>>> import numpy as np
>>> np.set_printoptions(suppress=True, linewidth=140)
>>> feats = np.load("run9.npy")
>>> feats
array([[-1.   , -1.4  , -0.9  ,  0.2  ,  2.4  ,  1.8  ,  2.33 , -0.6  , -0.7  ],
       [ 0.7  ,  1.5  , -0.7  ,  0.6  , -0.7  , -0.7  , -3.098, -1.   ,  1.   ],
       [-1.3  , -0.9  ,  0.6  ,  0.1  , -0.1  ,  0.5  ,  2.665,  1.5  , -0.9  ],
       [ 0.1  , -1.4  ,  0.9  ,  2.4  , -0.5  , -0.9  ,  2.653,  1.5  , -0.8  ],
       [-1.8  , -0.4  ,  0.   ,  1.3  ,  1.8  ,  0.9  ,  2.894,  0.6  , -1.   ],
       [-0.5  ,  0.3  ,  0.7  ,  0.1  , -0.6  ,  0.9  ,  3.362,  0.2  , -1.1  ],
       [ 0.9  , -1.6  , -0.3  ,  0.1  , -1.6  ,  0.1  , -3.029,  1.8  ,  1.   ],
       [ 0.   , -1.2  ,  0.   , -2.   ,  0.8  ,  0.9  , -0.546, -1.7  ,  0.2  ],
       [ 1.7  , -0.2  ,  0.7  ,  0.3  , -0.4  , -0.6  , -1.99 , -1.3  ,  0.7  ],
       [ 1.5  , -0.7  , -1.2  , -3.6  ,  1.   , -0.1  , -4.064, -0.9  ,  1.4  ],
       [ 1.1  , -1.3  ,  2.1  , -1.6  ,  0.8  , -0.8  ,  2.046,  1.6  , -0.7  ],
       [ 1.   , -0.1  ,  0.6  ,  1.4  ,  0.   , -0.9  , -4.434, -0.4  ,  1.5  ],
       [-1.4  ,  1.4  ,  0.7  , -1.   ,  0.8  ,  1.7  ,  1.223, -1.6  , -0.4  ],
       [ 2.9  ,  0.9  ,  0.4  , -1.2  ,  0.1  ,  2.   ,  2.921,  0.3  , -1.   ],
       [ 0.5  , -0.3  , -1.1  , -0.2  , -2.3  , -2.2  ,  1.688,  1.4  , -0.5  ],
       [-0.5  ,  0.9  , -0.5  ,  1.1  , -0.1  , -1.3  ,  0.177,  0.3  ,  0.   ],
       [ 1.5  ,  0.3  , -0.2  ,  0.6  , -0.9  ,  1.3  , -0.7  , -0.6  ,  0.2  ],
       [-0.2  , -0.7  ,  1.2  , -0.6  ,  1.2  , -0.3  , -3.712, -0.6  ,  1.3  ],
       [ 1.   ,  0.4  ,  0.7  , -0.8  ,  0.6  , -0.1  ,  0.349, -0.8  , -0.1  ],
       [ 0.   , -0.5  , -0.5  , -0.1  , -0.9  , -0.8  ,  3.446,  0.3  , -1.2  ],
       [ 0.1  , -2.   ,  0.9  ,  1.4  ,  0.5  ,  1.3  ,  3.962, -1.8  , -1.3  ],
       [ 1.4  ,  1.7  , -1.4  , -0.7  , -0.7  , -0.5  , -0.479, -0.7  ,  0.2  ],
       [ 1.5  , -0.4  , -0.4  ,  0.3  , -1.2  , -1.6  , -0.736,  0.4  ,  0.3  ],
       [-0.9  ,  0.7  ,  1.   ,  0.   , -1.5  , -0.2  , -1.006, -0.9  ,  0.3  ],
       [ 0.6  ,  1.2  ,  0.5  , -2.5  , -0.9  , -1.1  ,  1.346,  1.2  , -0.4  ],
       [-0.9  ,  0.9  , -0.6  ,  1.3  ,  1.8  , -1.7  , -1.107, -1.8  ,  0.4  ],
       [-0.1  ,  1.7  , -0.6  ,  0.2  ,  0.1  ,  1.6  ,  2.363, -0.4  , -0.8  ],
       [ 3.5  , -0.5  ,  0.8  , -0.7  , -0.3  , -0.1  , -0.868, -0.1  ,  0.3  ]])
>>> W1 = np.array([[-2, -2, -2],
...     [3, 1, 1],
...     [1, 2, 2],
...     [0, 1, -3],
...     [1, 0, -1],
...     [-1, 2, -1],
...     [3, -2, 2],
...     [1, -2, -1],
...     [-1, -3, -1]])
>>> beta = np.array([6, 5, 5])
>>> H = np.maximum(feats @ W1 + beta, 0)
>>> np.round((H > 0).mean(axis=0), 3)
array([0.643, 0.75 , 0.75 ])
>>> cent = np.array([[2, 0, -2], [1, -1, -1], [-1, 1, 2]])
>>> (H @ cent).round(6).argmax(axis=1)
array([0, 0, 0, 0, 0, 0, 0, 2, 0, 0, 1, 0, 0, 0, 0, 0, 0, 0, 0, 0, 0, 0, 2, 0, 1, 0, 0, 0])
>>> np.round(np.abs(np.linalg.svd(feats)[2][-1]), 3)
array([0.005, 0.008, 0.006, 0.001, 0.009, 0.017, 0.314, 0.006, 0.949])
>>> np.linalg.cond(feats) > 100
np.False_
>>> np.argsort(-np.linalg.norm(feats, axis=0).round(6), kind="stable")[:3]
array([6, 0, 3])
>>> Xs = feats - feats.mean(axis=0)
>>> left, sig, vt = np.linalg.svd(Xs, full_matrices=False)
>>> print(np.abs(vt[0]).argmax())
6
>>> np.round(vt[0] * np.sign(vt[0, np.abs(vt[0]).argmax()]), 3)
array([-0.184, -0.05 ,  0.055,  0.103,  0.049,  0.166,  0.903,  0.115, -0.303])
>>> np.abs(left[:, 0]).argmax()
np.int64(9)
>>> np.linalg.matrix_rank(Xs)
np.int64(9)
>>> np.round(sig ** 2 / (sig ** 2).sum(), 3) + 0
array([0.473, 0.147, 0.125, 0.087, 0.065, 0.038, 0.037, 0.027, 0.   ])
>>> rng = np.random.default_rng(75389)
>>> Y = feats + rng.integers(-2, 3, (28, 8)) @ rng.integers(-2, 3, (8, 9))
>>> Y.round(3)
array([[  8.   ,  -4.4  ,  -8.9  ,   6.2  ,   3.4  ,  -0.2  ,  -8.67 ,  -3.6  ,   5.3  ],
       [ -1.3  ,   2.5  ,  -7.7  ,   9.6  ,   7.3  ,   0.3  ,  -3.098,  -2.   ,   0.   ],
       [ -0.3  ,  -4.9  , -12.4  ,   4.1  ,  -9.1  ,   0.5  ,  -2.335,  -1.5  ,   8.1  ],
       [ 14.1  ,  11.6  ,   4.9  ,  -2.6  ,  -4.5  ,  -6.9  ,  -3.347,   7.5  ,   1.2  ],
       [ -0.8  ,   0.6  ,  -4.   ,  15.3  ,   9.8  ,  -0.1  ,   1.894,   3.6  ,  -5.   ],
       [  5.5  ,   1.3  ,   6.7  ,  11.1  ,  -0.6  ,  -6.1  ,   4.362,   7.2  ,  -1.1  ],
       [ 11.9  ,   1.4  ,   1.7  ,   0.1  ,   2.4  ,  -3.9  , -10.029,   4.8  ,   2.   ],
       [ -7.   , -10.2  ,   1.   ,   1.   ,   0.8  ,  -4.1  ,   5.454,   0.3  ,  12.2  ],
       [  5.7  ,   7.8  ,   3.7  ,  -2.7  ,  -8.4  ,  -2.6  ,  -3.99 ,   1.7  ,   0.7  ],
       [  2.5  ,   3.3  ,  -8.2  ,   6.4  ,  -4.   ,   1.9  ,  -6.064,  -2.9  ,  -2.6  ],
       [ -9.9  ,  -6.3  ,   4.1  ,   1.4  ,  -4.2  ,   1.2  ,  12.046,  -0.4  ,  -1.7  ],
       [-11.   ,  -9.1  ,   0.6  ,   4.4  ,   4.   ,   2.1  ,   2.566,   1.6  ,  -1.5  ],
       [-10.4  ,   0.4  ,  -4.3  ,  -7.   ,   2.8  ,   9.7  ,   0.223,  -5.6  ,  -5.4  ],
       [ 10.9  ,   3.9  ,   5.4  ,   6.8  ,  -4.9  ,  -5.   ,   5.921,   2.3  ,   2.   ],
       [  5.5  ,   6.7  ,   3.9  ,  -5.2  ,  -2.3  ,  -3.2  ,   0.688,   1.4  ,  -2.5  ],
       [  4.5  ,   6.9  , -10.5  ,  10.1  ,   3.9  ,   0.7  ,  -4.823,  -5.7  ,  -2.   ],
       [  2.5  ,   7.3  ,  11.8  ,  -4.4  ,   6.1  ,   4.3  ,   0.3  ,  -1.6  , -12.8  ],
       [ -5.2  ,   0.3  ,   5.2  ,   3.4  ,   2.2  ,  -0.3  ,   3.288,  -0.6  ,  -1.7  ],
       [ -7.   ,  -3.6  ,   4.7  ,   2.2  ,   7.6  ,  -0.1  ,   7.349,  -1.8  ,  -0.1  ],
       [  3.   ,   0.5  ,   0.5  ,  -6.1  , -12.9  ,  -1.8  ,   1.446,   1.3  ,   1.8  ],
       [  6.1  ,  -1.   ,   3.9  ,  11.4  ,   1.5  ,  -3.7  ,   5.962,   2.2  ,  -2.3  ],
       [ -5.6  , -10.3  , -15.4  ,  -5.7  ,  -6.7  ,   6.5  ,  -7.479, -11.7  ,   8.2  ],
       [ -8.5  ,   4.6  ,   2.6  ,   4.3  ,   7.8  ,  -0.6  ,   5.264,   8.4  ,  -6.7  ],
       [  3.1  ,   2.7  ,  -6.   ,  -3.   ,  -7.5  ,   1.8  ,  -3.006,  -9.9  ,   4.3  ],
       [  5.6  ,   2.2  ,   2.5  ,  -0.5  ,   3.1  ,  -0.1  ,   2.346,  -1.8  ,  -6.4  ],
       [  2.1  ,   5.9  ,   6.4  ,  10.3  ,   9.8  ,  -2.7  ,   4.893,   2.2  , -11.6  ],
       [ -8.1  ,   0.7  ,   1.4  ,   3.2  ,   7.1  ,   7.6  ,   6.363,  -1.4  , -12.8  ],
       [  7.5  ,   7.5  ,  14.8  ,  -3.7  ,   6.7  ,  -4.1  ,   2.132,   6.9  ,  -5.7  ]])
>>> np.abs(Y - feats).sum(axis=1)
array([49., 30., 48., 60., 37., 39., 35., 45., 33., 37., 41., 43., 41., 44., 26., 49., 50., 25., 34., 30., 33., 77., 53., 39., 25., 55.,
       44., 56.])
